$ python -q
>>> import numpy as np
>>> from numpy import linalg as LA
>>> np.set_printoptions(suppress=True, linewidth=160)
>>> rnd = lambda a: np.round(a, 2) + 0
>>> arr = np.array([[1, 1, 1, 1, -1, -1, -1, -1],
...     [1, 1, 1, 1, 1, 1, 1, 1],
...     [1, -1, -1, 1, -1, 1, 1, -1],
...     [1, -1, 1, -1, -1, 1, -1, 1],
...     [1, -1, 1, -1, 1, -1, 1, -1]])
>>> Y = arr / LA.norm(arr, axis=1, keepdims=True)
>>> G = Y @ Y.T
>>> rnd(G[2])
array([0., 0., 1., 0., 0.])
>>> np.argwhere(np.triu(np.abs(G) > 0.95, 1))
array([], shape=(0, 2), dtype=int64)
>>> np.degrees(np.arccos(np.clip(G[2, 3], -1, 1)))
np.float64(90.0)
>>> (G - 2 * np.eye(5)).round(6).argmax(axis=1)
array([1, 0, 0, 0, 0])
>>> x = np.array([3, 0, 3, 3, 2, 2, 3, 0])
>>> a = np.maximum(arr @ x, 0)
>>> np.flatnonzero(a > 1e-9)
array([0, 1, 2, 4])
>>> rnd(np.tanh(arr @ x))
array([0.96, 1.  , 1.  , 0.  , 1.  ])
>>> feats = np.loadtxt("w.csv", delimiter=",")
>>> feats
array([[ 4.,  4.,  4.,  4.,  4.,  4.,  4.,  4.,  4.],
       [ 4.,  8.,  8.,  8.,  8.,  8.,  8.,  8.,  8.],
       [ 4.,  8., 12., 12., 12., 12., 12., 12., 12.],
       [ 4.,  8., 12., 16., 16., 16., 16., 16., 16.],
       [ 4.,  8., 12., 16., 20., 20., 20., 20., 20.],
       [ 4.,  8., 12., 16., 20., 24., 24., 24., 24.],
       [ 4.,  8., 12., 16., 20., 24., 28., 28., 28.],
       [ 4.,  8., 12., 16., 20., 24., 28., 32., 32.],
       [ 4.,  8., 12., 16., 20., 24., 28., 32., 36.]])
>>> vals, evecs = LA.eigh(feats)
>>> rnd(LA.eigvalsh(feats @ feats))
array([    1.06,     1.25,     1.67,     2.58,     4.75,    11.17,    38.41,   275.36, 21503.75])
>>> np.abs(evecs[:, -1]).round(6).argmax()
np.int64(8)
>>> (feats + feats.T) / 2
array([[ 4.,  4.,  4.,  4.,  4.,  4.,  4.,  4.,  4.],
       [ 4.,  8.,  8.,  8.,  8.,  8.,  8.,  8.,  8.],
       [ 4.,  8., 12., 12., 12., 12., 12., 12., 12.],
       [ 4.,  8., 12., 16., 16., 16., 16., 16., 16.],
       [ 4.,  8., 12., 16., 20., 20., 20., 20., 20.],
       [ 4.,  8., 12., 16., 20., 24., 24., 24., 24.],
       [ 4.,  8., 12., 16., 20., 24., 28., 28., 28.],
       [ 4.,  8., 12., 16., 20., 24., 28., 32., 32.],
       [ 4.,  8., 12., 16., 20., 24., 28., 32., 36.]])
>>> rnd(LA.det(feats))
np.float64(262144.0)
>>> np.allclose(feats, feats.T)
True
>>> m1 = np.load("sample12.npy")
>>> m1
array([[ 2, -1, -2],
       [ 0,  1,  1],
       [ 0,  0,  0]])
>>> rnd(LA.eigvals(m1))
array([2., 1., 0.])
>>> rnd(LA.det(2 * m1)), rnd(LA.det(m1))
(np.float64(0.0), np.float64(0.0))
>>> np.poly(m1)
array([ 1., -3.,  2.,  0.])
>>> G = m1.T @ m1
>>> G
array([[ 4, -2, -4],
       [-2,  2,  3],
       [-4,  3,  5]])
>>> rnd(LA.svd(m1, compute_uv=False) ** 2)
array([10.11,  0.89,  0.  ])
>>> Uu, sigma, vt = LA.svd(m1)
>>> np.argmax(sigma[:-1] / (sigma[1:] + 1e-6)) + 1
np.int64(2)
>>> rnd(sigma)
array([3.18, 0.94, 0.  ])
>>> Y = Uu[:, :2] @ np.diag(sigma[:2]) @ vt[:2]
>>> LA.matrix_rank(m1, rtol=0.05)
np.int64(2)
>>> rnd(LA.norm(m1 - Y) / LA.norm(m1))
np.float64(0.0)
>>> rnd(LA.norm(m1 - Y, 2)), sigma[2]
(np.float64(0.0), np.float64(0.0))
>>> LA.matrix_rank(Y)
np.int64(2)
>>> rnd(np.abs(m1 - Y).max())
np.float64(0.0)
>>> Uu, sigma, vt = LA.svd(m1)
>>> evecs = vt[:(sigma > 1e-8).sum()]
>>> rng = np.random.default_rng(470)
>>> x = m1[0] + 3 * m1[2] + rng.integers(2) * np.eye(3)[2]
>>> x
array([ 2., -1., -1.])
>>> rnd(np.diag(evecs.T @ evecs))
array([0.89, 0.56, 0.56])
>>> th = np.sort(rng.uniform(-2, 2, 31))
>>> data = np.c_[th, th ** 2, th ** 3] @ np.array([[3, 1, 3, 3, 3, 3], [1, 1, 3, 3, 1, 0], [3, 3, 2, 3, 2, 0]])
>>> rnd(data)
array([[-16.32, -12.97,  -6.01, -10.71, -11.62,  -5.03],
       [-14.19, -11.02,  -5.18,  -9.16, -10.21,  -4.75],
       [-13.41, -10.31,  -4.89,  -8.61,  -9.69,  -4.65],
       [-13.16, -10.08,  -4.79,  -8.43,  -9.52,  -4.61],
       [-10.55,  -7.74,  -3.83,  -6.6 ,  -7.78,  -4.21],
       [ -8.29,  -5.76,  -3.05,  -5.08,  -6.26,  -3.8 ],
       [ -4.44,  -2.56,  -1.83,  -2.67,  -3.6 ,  -2.82],
       [ -4.01,  -2.22,  -1.71,  -2.42,  -3.3 ,  -2.68],
       [ -3.64,  -1.94,  -1.6 ,  -2.21,  -3.03,  -2.54],
       [ -3.43,  -1.79,  -1.54,  -2.09,  -2.88,  -2.45],
       [ -3.38,  -1.76,  -1.53,  -2.06,  -2.85,  -2.44],
       [ -2.43,  -1.1 ,  -1.25,  -1.55,  -2.14,  -1.99],
       [ -1.71,  -0.67,  -1.03,  -1.17,  -1.57,  -1.56],
       [ -1.27,  -0.45,  -0.87,  -0.93,  -1.2 ,  -1.23],
       [ -0.46,  -0.14,  -0.4 ,  -0.41,  -0.45,  -0.47],
       [ -0.35,  -0.11,  -0.32,  -0.32,  -0.35,  -0.36],
       [  0.28,   0.1 ,   0.3 ,   0.3 ,   0.28,   0.27],
       [  0.3 ,   0.11,   0.32,   0.32,   0.3 ,   0.29],
       [  0.93,   0.39,   1.05,   1.07,   0.91,   0.8 ],
       [  1.83,   0.93,   2.14,   2.23,   1.74,   1.35],
       [  4.12,   2.61,   4.82,   5.25,   3.69,   2.26],
       [  4.49,   2.9 ,   5.24,   5.74,   3.99,   2.37],
       [  5.05,   3.36,   5.87,   6.47,   4.45,   2.53],
       [  7.75,   5.64,   8.79,   9.96,   6.58,   3.15],
       [  9.02,   6.75,  10.13,  11.58,   7.57,   3.39],
       [ 10.41,   7.99,  11.57,  13.34,   8.64,   3.63],
       [ 10.48,   8.05,  11.64,  13.43,   8.69,   3.64],
       [ 14.41,  11.61,  15.59,  18.34,  11.66,   4.2 ],
       [ 18.27,  15.16,  19.34,  23.08,  14.53,   4.65],
       [ 25.67,  22.09,  26.35,  32.05,  19.96,   5.36],
       [ 27.98,  24.28,  28.49,  34.82,  21.64,   5.55]])
>>> # rows and columns are dependent
>>> Uu, sigma, vt = LA.svd(data)
>>> evecs = vt[:(sigma > 1e-8).sum()]
>>> x = data[6] + -3 * data[19] + rng.integers(2) * np.eye(6)[4]
>>> rnd(x)
array([-9.92, -5.34, -8.26, -9.37, -8.82, -6.88])
>>> np.allclose(evecs.T @ evecs @ x, x)
True
>>> rnd(np.diag(evecs.T @ evecs))
array([0.46, 0.54, 0.6 , 0.45, 0.26, 0.69])
>>> rnd(LA.norm(x - evecs.T @ evecs @ x))
np.float64(0.0)
>>> blk = data.reshape(31, 2, -1)
>>> np.einsum("ihd,jhd->hij", blk, blk).shape
(2, 31, 31)
>>> M = rng.normal(size=(28, 5))
>>> M = 20 * M / LA.norm(M, axis=1, keepdims=True)
>>> rnd(M)
array([[ 10.74,  -6.24,  -0.45,   8.61, -13.09],
       [ -2.49,  -6.29,  -5.86, -16.18,  -7.62],
       [ -2.22,  -5.15,  -1.33, -17.44,  -7.91],
       [ -5.16,   4.32,   5.64,  17.85,  -2.  ],
       [  3.25,  11.19,   6.  ,  10.36,  10.99],
       [  2.29,   7.72, -13.76, -11.58,  -3.41],
       [-12.33,  -8.33,   8.21,   4.28,   9.64],
       [  5.33,  16.36, -10.13,  -1.1 ,   0.07],
       [ -6.93,  10.87, -10.39,  11.21,   0.25],
       [ -7.13, -14.49,  -4.15, -10.89,  -1.79],
       [ 11.86,  -5.94,  13.43,   0.44,   6.59],
       [ -1.65,   3.71,   0.71,  15.9 ,  11.41],
       [ -7.45,   6.65,  -8.68,   7.81,  12.81],
       [  9.73,  -4.4 ,   6.13,  13.59,  -7.99],
       [  0.27,  12.6 ,   9.12,  -7.83,  -9.83],
       [-13.27,   5.22,   5.95,  12.39,   2.76],
       [ -7.28,   8.36,   7.47,  -3.48,  14.46],
       [  3.04,   5.45,   8.67, -16.64,  -3.02],
       [ -6.62,   4.74,   4.02, -13.95, -11.09],
       [  0.63,  13.68,   1.14,   7.84, -12.24],
       [ -8.7 ,   5.43,  -7.5 ,  11.53,  10.28],
       [ -6.84,  15.56,   8.01,   1.66,   6.64],
       [  2.59,  12.32,   0.01,  15.09,   3.7 ],
       [  0.79,  -5.71,  16.32,   7.64,   6.47],
       [  2.08, -12.  ,  13.21,   1.22,  -8.7 ],
       [-14.31,  -6.86,  -6.56,   5.23,   8.82],
       [ -3.65,   2.71,  16.7 ,   9.28,  -3.79],
       [  4.79,  16.21,   2.11,  -1.21, -10.41]])
>>> lab = M[:, 3] > np.median(M[:, 3])
>>> r0 = M[lab].mean(axis=0) - M[~lab].mean(axis=0)
>>> rnd(r0)
array([-1.3 ,  1.29, -1.  , 17.65,  3.91])
